$ python -q
>>> import numpy as np
>>> np.set_printoptions(precision=3, suppress=True, linewidth=160)
>>> rnd = lambda a: np.round(a, 3) + 0
>>> arr = np.load("block18.npy")
>>> arr
array([[0, 1, 1, 1, 1, 0],
       [1, 0, 1, 0, 1, 0],
       [1, 1, 0, 0, 1, 0],
       [1, 0, 0, 0, 0, 0],
       [1, 1, 1, 0, 0, 0],
       [0, 0, 0, 0, 0, 0]])
>>> U, sigma, VT = np.linalg.svd(arr, full_matrices=False)
>>> np.allclose(U * sigma @ VT, arr)
True
>>> rnd(VT @ VT.T)
array([[1., 0., 0., 0., 0., 0.],
       [0., 1., 0., 0., 0., 0.],
       [0., 0., 1., 0., 0., 0.],
       [0., 0., 0., 1., 0., 0.],
       [0., 0., 0., 0., 1., 0.],
       [0., 0., 0., 0., 0., 1.]])
>>> rnd(np.sqrt((sigma ** 2).sum())), rnd(np.linalg.norm(arr))
(np.float64(3.742), np.float64(3.742))
>>> np.unique(arr.round(6), axis=0).shape
(6, 6)
>>> np.linalg.lstsq(arr[:-1].T, arr[-1])[2]
np.int32(5)
>>> rank = np.linalg.matrix_rank(arr)
>>> rank
np.int64(5)
>>> ns = np.linalg.svd(arr)[2][rank:].T
>>> [int(np.linalg.matrix_rank(arr[:, :j + 1])) for j in range(6)]
[1, 2, 3, 4, 5, 5]
>>> [int(np.linalg.matrix_rank(np.delete(arr, i, axis=0))) for i in range(6)]
[4, 4, 4, 4, 4, 5]
>>> np.linalg.matrix_rank(arr.T @ arr), np.linalg.matrix_rank(arr @ arr.T)
(np.int64(5), np.int64(5))
>>> [int(np.linalg.matrix_rank(arr[:i])) for i in range(1, len(arr) + 1)]
[1, 2, 3, 4, 5, 5]
>>> other = np.array([[1, -2], [-1, -2]])
>>> basis = np.array([[2, 0, 1], [-1, -1, -2], [1, -2, 0]])
>>> J = np.kron(other, basis)
>>> J
array([[ 2,  0,  1, -4,  0, -2],
       [-1, -1, -2,  2,  2,  4],
       [ 1, -2,  0, -2,  4,  0],
       [-2,  0, -1, -4,  0, -2],
       [ 1,  1,  2,  2,  2,  4],
       [-1,  2,  0, -2,  4,  0]])
>>> rnd(np.linalg.norm(J[4] - J[0]))
np.float64(8.888)
>>> def softmax(z):
...     e = np.exp(z - z.max(axis=-1, keepdims=True))
...     return e / e.sum(axis=-1, keepdims=True)
... 
>>> rnd(softmax(J[3] + 2))
array([0.051, 0.376, 0.138, 0.007, 0.376, 0.051])
>>> rnd(softmax(10 * J[3]))
array([0. , 0.5, 0. , 0. , 0.5, 0. ])
>>> rnd(softmax(J).sum(axis=1))
array([1., 1., 1., 1., 1., 1.])
>>> att = J @ J.T / np.sqrt(6)
>>> rnd(softmax(att))
array([[0.981, 0.   , 0.002, 0.017, 0.   , 0.   ],
       [0.   , 0.993, 0.   , 0.   , 0.007, 0.   ],
       [0.002, 0.   , 0.98 , 0.   , 0.   , 0.017],
       [0.017, 0.   , 0.   , 0.981, 0.   , 0.002],
       [0.   , 0.007, 0.   , 0.   , 0.993, 0.   ],
       [0.   , 0.   , 0.017, 0.002, 0.   , 0.98 ]])
>>> rnd(softmax(att)[3] @ J)
array([-1.93 ,  0.003, -0.964, -3.995,  0.01 , -1.995])
>>> rnd(softmax(att + np.triu(np.full(att.shape, -np.inf), 1)))
array([[1.   , 0.   , 0.   , 0.   , 0.   , 0.   ],
       [0.   , 1.   , 0.   , 0.   , 0.   , 0.   ],
       [0.002, 0.   , 0.998, 0.   , 0.   , 0.   ],
       [0.017, 0.   , 0.   , 0.983, 0.   , 0.   ],
       [0.   , 0.007, 0.   , 0.   , 0.993, 0.   ],
       [0.   , 0.   , 0.017, 0.002, 0.   , 0.98 ]])
>>> q, Rm = np.linalg.qr(J)
>>> rnd(np.trace(q @ q.T))
np.float64(6.0)
>>> rnd(q @ Rm)
array([[ 2.,  0.,  1., -4.,  0., -2.],
       [-1., -1., -2.,  2.,  2.,  4.],
       [ 1., -2.,  0., -2.,  4.,  0.],
       [-2.,  0., -1., -4.,  0., -2.],
       [ 1.,  1.,  2.,  2.,  2.,  4.],
       [-1.,  2.,  0., -2.,  4.,  0.]])
>>> np.allclose(Rm.T @ Rm, J.T @ J)
True
>>> rnd(Rm)
array([[-3.464,  0.577, -2.309,  0.   ,  0.   ,  0.   ],
       [ 0.   ,  3.109,  1.715,  0.   ,  0.   ,  0.   ],
       [ 0.   ,  0.   , -1.313,  0.   ,  0.   ,  0.   ],
       [ 0.   ,  0.   ,  0.   ,  6.928, -1.155,  4.619],
       [ 0.   ,  0.   ,  0.   ,  0.   , -6.218, -3.431],
       [ 0.   ,  0.   ,  0.   ,  0.   ,  0.   , -2.626]])
>>> rnd(abs(Rm[0, 0])), rnd(np.linalg.norm(J[:, 0]))
(np.float64(3.464), np.float64(3.464))
>>> rnd(q)
array([[-0.577,  0.107,  0.394, -0.577,  0.107, -0.394],
       [ 0.289, -0.375,  0.525,  0.289, -0.375, -0.525],
       [-0.289, -0.59 , -0.263, -0.289, -0.59 ,  0.263],
       [ 0.577, -0.107, -0.394, -0.577,  0.107, -0.394],
       [-0.289,  0.375, -0.525,  0.289, -0.375, -0.525],
       [ 0.289,  0.59 ,  0.263, -0.289, -0.59 ,  0.263]])
>>> m1 = np.loadtxt("m.csv", delimiter=",")
>>> m1
array([[ -5., -14., -10.,   6.,   9.,  -3.,   7.,   8.,  10.],
       [  2.,   3.,   4.,  -6.,  -5.,   7.,   7.,  -1.,  -4.],
       [  4.,   5.,   8.,  -6.,  -5.,   7.,   3.,  -3.,  -8.],
       [ -1.,  -4.,  -2.,   2.,   3.,  -1.,   1.,   2.,   2.],
       [  5.,  11.,  10.,  -4.,  -6.,   2.,  -8.,  -7., -10.],
       [ -1.,  -8.,  -2.,   2.,   5.,   1.,   5.,   4.,   2.],
       [  6.,  13.,  12.,  -6.,  -8.,   4.,  -7.,  -8., -12.],
       [  3.,   2.,   6.,  -2.,  -1.,   3.,  -1.,  -2.,  -6.],
       [  0.,   1.,   0.,  -2.,  -2.,   2.,   3.,   0.,   0.]])
>>> # rank 3
>>> rnd(m1 @ np.linalg.pinv(m1) @ m1)
array([[ -5., -14., -10.,   6.,   9.,  -3.,   7.,   8.,  10.],
       [  2.,   3.,   4.,  -6.,  -5.,   7.,   7.,  -1.,  -4.],
       [  4.,   5.,   8.,  -6.,  -5.,   7.,   3.,  -3.,  -8.],
       [ -1.,  -4.,  -2.,   2.,   3.,  -1.,   1.,   2.,   2.],
       [  5.,  11.,  10.,  -4.,  -6.,   2.,  -8.,  -7., -10.],
       [ -1.,  -8.,  -2.,   2.,   5.,   1.,   5.,   4.,   2.],
       [  6.,  13.,  12.,  -6.,  -8.,   4.,  -7.,  -8., -12.],
       [  3.,   2.,   6.,  -2.,  -1.,   3.,  -1.,  -2.,  -6.],
       [  0.,   1.,   0.,  -2.,  -2.,   2.,   3.,   0.,   0.]])
>>> np.allclose(m1[:-1].T @ np.linalg.lstsq(m1[:-1].T, m1[-1])[0], m1[-1])
True
>>> U, sigma, VT = np.linalg.svd(m1)
>>> rnd(sigma)
array([48.84 , 16.389,  7.686,  0.   ,  0.   ,  0.   ,  0.   ,  0.   ,  0.   ])
>>> np.argmax(sigma[:-1] / (sigma[1:] + 1e-6)) + 1
np.int64(3)
>>> other = U[:, :3] @ np.diag(sigma[:3]) @ VT[:3]
>>> rnd(np.linalg.norm(m1 - other, 2)), rnd(sigma[3])
(np.float64(0.0), np.float64(0.0))
>>> np.linalg.matrix_rank(m1, rtol=0.05)
np.int64(3)
>>> rnd(np.linalg.norm(m1 - other) / np.linalg.norm(m1))
np.float64(0.0)
>>> np.linalg.matrix_rank(other)
np.int64(3)
>>> feats = np.minimum.outer(np.arange(1, 13), np.arange(1, 13)) * 5
>>> feats
array([[ 5,  5,  5,  5,  5,  5,  5,  5,  5,  5,  5,  5],
       [ 5, 10, 10, 10, 10, 10, 10, 10, 10, 10, 10, 10],
       [ 5, 10, 15, 15, 15, 15, 15, 15, 15, 15, 15, 15],
       [ 5, 10, 15, 20, 20, 20, 20, 20, 20, 20, 20, 20],
       [ 5, 10, 15, 20, 25, 25, 25, 25, 25, 25, 25, 25],
       [ 5, 10, 15, 20, 25, 30, 30, 30, 30, 30, 30, 30],
       [ 5, 10, 15, 20, 25, 30, 35, 35, 35, 35, 35, 35],
       [ 5, 10, 15, 20, 25, 30, 35, 40, 40, 40, 40, 40],
       [ 5, 10, 15, 20, 25, 30, 35, 40, 45, 45, 45, 45],
       [ 5, 10, 15, 20, 25, 30, 35, 40, 45, 50, 50, 50],
       [ 5, 10, 15, 20, 25, 30, 35, 40, 45, 50, 55, 55],
       [ 5, 10, 15, 20, 25, 30, 35, 40, 45, 50, 55, 60]])
>>> # equal to its transpose
>>> u = np.array([1, -2, 1])
>>> np.polyval(u, feats[3])
array([ 16,  81, 196, 361, 361, 361, 361, 361, 361, 361, 361, 361])
>>> np.array([np.convolve(row, u, "same") for row in feats])
array([[ -5,   0,   0,   0,   0,   0,   0,   0,   0,   0,   0,  -5],
       [  0,  -5,   0,   0,   0,   0,   0,   0,   0,   0,   0, -10],
       [  0,   0,  -5,   0,   0,   0,   0,   0,   0,   0,   0, -15],
       [  0,   0,   0,  -5,   0,   0,   0,   0,   0,   0,   0, -20],
       [  0,   0,   0,   0,  -5,   0,   0,   0,   0,   0,   0, -25],
       [  0,   0,   0,   0,   0,  -5,   0,   0,   0,   0,   0, -30],
       [  0,   0,   0,   0,   0,   0,  -5,   0,   0,   0,   0, -35],
       [  0,   0,   0,   0,   0,   0,   0,  -5,   0,   0,   0, -40],
       [  0,   0,   0,   0,   0,   0,   0,   0,  -5,   0,   0, -45],
       [  0,   0,   0,   0,   0,   0,   0,   0,   0,  -5,   0, -50],
       [  0,   0,   0,   0,   0,   0,   0,   0,   0,   0,  -5, -55],
       [  0,   0,   0,   0,   0,   0,   0,   0,   0,   0,   0, -65]])
>>> np.convolve(feats[3], u)
array([  5,   0,   0,   0,  -5,   0,   0,   0,   0,   0,   0,   0, -20,  20])
>>> np.correlate(feats[3], feats[2], "full")
array([  75,  225,  450,  750, 1050, 1350, 1650, 1950, 2250, 2550, 2825, 3050, 2900, 2675, 2400, 2100, 1800, 1500, 1200,  900,  600,  300,  100])
